$ python -q
>>> import numpy as np
>>> import numpy.linalg as la
>>> np.set_printoptions(precision=1, suppress=True, linewidth=160)
>>> K = np.loadtxt("dump.csv", delimiter=",")
>>> K
array([[6., 1., 1., 1., 1., 1., 1., 1., 1., 1.],
       [1., 6., 1., 1., 1., 1., 1., 1., 1., 1.],
       [1., 1., 6., 1., 1., 1., 1., 1., 1., 1.],
       [1., 1., 1., 6., 1., 1., 1., 1., 1., 1.],
       [1., 1., 1., 1., 6., 1., 1., 1., 1., 1.],
       [1., 1., 1., 1., 1., 6., 1., 1., 1., 1.],
       [1., 1., 1., 1., 1., 1., 6., 1., 1., 1.],
       [1., 1., 1., 1., 1., 1., 1., 6., 1., 1.],
       [1., 1., 1., 1., 1., 1., 1., 1., 6., 1.],
       [1., 1., 1., 1., 1., 1., 1., 1., 1., 6.]])
>>> evals, evecs = la.eigh(K)
>>> vec = np.array([0, 0, 3, 3, 0, 3, 0, 1, 1, 1])
>>> np.abs(K).sum(axis=1).max(), round(float(np.abs(evals).max()), 1)
(np.float64(15.0), 15.0)
>>> la.eigvalsh(K[1:, 1:])
array([ 5.,  5.,  5.,  5.,  5.,  5.,  5.,  5., 14.])
>>> (np.sign(evecs[:, -1].round(6)) == np.sign(evecs[0, -1].round(6))).astype(int)
array([1, 1, 1, 1, 1, 1, 1, 1, 1, 1])
>>> evecs * np.maximum(evals, 0) @ evecs.T
array([[6., 1., 1., 1., 1., 1., 1., 1., 1., 1.],
       [1., 6., 1., 1., 1., 1., 1., 1., 1., 1.],
       [1., 1., 6., 1., 1., 1., 1., 1., 1., 1.],
       [1., 1., 1., 6., 1., 1., 1., 1., 1., 1.],
       [1., 1., 1., 1., 6., 1., 1., 1., 1., 1.],
       [1., 1., 1., 1., 1., 6., 1., 1., 1., 1.],
       [1., 1., 1., 1., 1., 1., 6., 1., 1., 1.],
       [1., 1., 1., 1., 1., 1., 1., 6., 1., 1.],
       [1., 1., 1., 1., 1., 1., 1., 1., 6., 1.],
       [1., 1., 1., 1., 1., 1., 1., 1., 1., 6.]])
>>> evecs * np.abs(evals) @ evecs.T
array([[6., 1., 1., 1., 1., 1., 1., 1., 1., 1.],
       [1., 6., 1., 1., 1., 1., 1., 1., 1., 1.],
       [1., 1., 6., 1., 1., 1., 1., 1., 1., 1.],
       [1., 1., 1., 6., 1., 1., 1., 1., 1., 1.],
       [1., 1., 1., 1., 6., 1., 1., 1., 1., 1.],
       [1., 1., 1., 1., 1., 6., 1., 1., 1., 1.],
       [1., 1., 1., 1., 1., 1., 6., 1., 1., 1.],
       [1., 1., 1., 1., 1., 1., 1., 6., 1., 1.],
       [1., 1., 1., 1., 1., 1., 1., 1., 6., 1.],
       [1., 1., 1., 1., 1., 1., 1., 1., 1., 6.]])
>>> vec @ K @ vec
np.float64(294.0)
>>> X = np.load("w.npy")
>>> X.round(1) + 0
array([[-1.2,  0. ,  0.9, -0.7, -1. , -0.4,  0.3],
       [-0.2, -1.5,  0.9,  0.7,  0.4,  0.5,  0.2],
       [ 0. ,  0.1, -0.1,  1.2, -0.2, -1.4,  0.7],
       [-0.8, -0.3, -0.7, -0.6,  1.3, -0.3,  0.9],
       [-0.3, -1.1, -1.3,  0. , -0.8, -0.1, -0.5],
       [ 1.3, -0.7,  0.3, -1. , -0.1, -0.8,  0.4],
       [ 0.3,  0.1, -0.3,  0.1, -0.8,  1. ,  1.5]])
>>> L = la.cholesky(K)
>>> la.eigvalsh(K).min() > 0
np.True_
>>> L @ L.T
array([[6., 1., 1., 1., 1., 1., 1., 1., 1., 1.],
       [1., 6., 1., 1., 1., 1., 1., 1., 1., 1.],
       [1., 1., 6., 1., 1., 1., 1., 1., 1., 1.],
       [1., 1., 1., 6., 1., 1., 1., 1., 1., 1.],
       [1., 1., 1., 1., 6., 1., 1., 1., 1., 1.],
       [1., 1., 1., 1., 1., 6., 1., 1., 1., 1.],
       [1., 1., 1., 1., 1., 1., 6., 1., 1., 1.],
       [1., 1., 1., 1., 1., 1., 1., 6., 1., 1.],
       [1., 1., 1., 1., 1., 1., 1., 1., 6., 1.],
       [1., 1., 1., 1., 1., 1., 1., 1., 1., 6.]])
>>> K / np.sqrt(np.outer(np.diag(K), np.diag(K)))
array([[1. , 0.2, 0.2, 0.2, 0.2, 0.2, 0.2, 0.2, 0.2, 0.2],
       [0.2, 1. , 0.2, 0.2, 0.2, 0.2, 0.2, 0.2, 0.2, 0.2],
       [0.2, 0.2, 1. , 0.2, 0.2, 0.2, 0.2, 0.2, 0.2, 0.2],
       [0.2, 0.2, 0.2, 1. , 0.2, 0.2, 0.2, 0.2, 0.2, 0.2],
       [0.2, 0.2, 0.2, 0.2, 1. , 0.2, 0.2, 0.2, 0.2, 0.2],
       [0.2, 0.2, 0.2, 0.2, 0.2, 1. , 0.2, 0.2, 0.2, 0.2],
       [0.2, 0.2, 0.2, 0.2, 0.2, 0.2, 1. , 0.2, 0.2, 0.2],
       [0.2, 0.2, 0.2, 0.2, 0.2, 0.2, 0.2, 1. , 0.2, 0.2],
       [0.2, 0.2, 0.2, 0.2, 0.2, 0.2, 0.2, 0.2, 1. , 0.2],
       [0.2, 0.2, 0.2, 0.2, 0.2, 0.2, 0.2, 0.2, 0.2, 1. ]])
>>> f = np.array([-5, -3, 2, 5, -2, 4, 2])
>>> out = X + np.outer(f, np.eye(7)[4])
>>> la.matrix_rank(out - X)
np.int64(1)
